$ python3 -q
>>> import numpy as np
>>> np.set_printoptions(suppress=True, linewidth=100)
>>> F = np.load("block8.npy")
>>> print(F)
[[ -8   8 -12  12]
 [ 14  -2  21  -3]
 [  4  -4 -12  12]
 [ -7   1  21  -3]]
>>> x = np.array([3, 2, 0, 2])
>>> target = F @ x
>>> print(target)
[ 16  32  28 -25]
>>> print(np.round(np.linalg.solve(F, 2 * target), 1))
[6. 4. 0. 4.]
>>> print(np.round(np.linalg.solve(F, target + F[:, 1]), 1))
[3. 3. 0. 2.]
>>> print(np.round(np.linalg.solve(F, F[:, 2]), 1) + 0)
[0. 0. 1. 0.]
>>> print(np.round(np.linalg.solve(F, target), 1))
[3. 2. 0. 2.]
>>> print(np.round(np.linalg.solve(F.T, F[2]), 1))
[-0.  0.  1. -0.]
>>> A = np.diag(np.array([2, 0, -1, 1, 1, -2, 1]))
>>> print(A)
[[ 2  0  0  0  0  0  0]
 [ 0  0  0  0  0  0  0]
 [ 0  0 -1  0  0  0  0]
 [ 0  0  0  1  0  0  0]
 [ 0  0  0  0  1  0  0]
 [ 0  0  0  0  0 -2  0]
 [ 0  0  0  0  0  0  1]]
>>> # 7 groups of indices that never mix
>>> Uu, s, VT = np.linalg.svd(A)
>>> evecs = VT[:(s > 1e-8).sum()]
>>> rng = np.random.default_rng(191918)
>>> x = A[2] + -2 * A[0] + rng.integers(2) * np.eye(7)[4]
>>> print(x)
[-4.  0. -1.  0.  1.  0.  0.]
>>> print(np.allclose(evecs.T @ evecs @ x, x))
True
>>> print(np.round(np.linalg.norm(x - evecs.T @ evecs @ x), 1))
0.0
>>> print(np.abs(np.diag(np.linalg.qr(A)[1])) > 1e-9)
[ True False  True  True  True  True  True]
>>> print(np.round(A @ np.linalg.pinv(A) @ A, 1))
[[ 2.  0.  0.  0.  0.  0.  0.]
 [ 0.  0.  0.  0.  0.  0.  0.]
 [ 0.  0. -1.  0.  0.  0.  0.]
 [ 0.  0.  0.  1.  0.  0.  0.]
 [ 0.  0.  0.  0.  1.  0.  0.]
 [ 0.  0.  0.  0.  0. -2.  0.]
 [ 0.  0.  0.  0.  0.  0.  1.]]
>>> print(np.unique(A.round(6), axis=0).shape)
(7, 7)
>>> print(np.round(np.trace(np.linalg.pinv(A) @ A), 1))
6.0
>>> X = np.load("arr.npy")
>>> print(X)
[[0 1 0]
 [1 0 1]
 [0 1 0]]
>>> # equal to its transpose
>>> print(X.sum(axis=0))
[1 2 1]
>>> print(X @ X)
[[1 0 1]
 [0 2 0]
 [1 0 1]]
>>> print(np.argwhere(np.triu(X)))
[[0 1]
 [1 2]]
>>> L = np.diag(X.sum(axis=1)) - X
>>> print(L @ np.ones(3))
[0. 0. 0.]
>>> hat = np.triu(np.array([[-8, 7, 5], [5, 0, 6], [-1, 1, -8]]), 1) + np.eye(3)
>>> Y = hat @ X @ np.linalg.inv(hat)
>>> print(np.linalg.matrix_rank(Y))
2
>>> print(np.round(np.poly(Y), 1) + 0)
[ 1.  0. -2.  0.]
>>> print(Y)
[[  7. -43. 230.]
 [  1.  -1.   2.]
 [  0.   1.  -6.]]
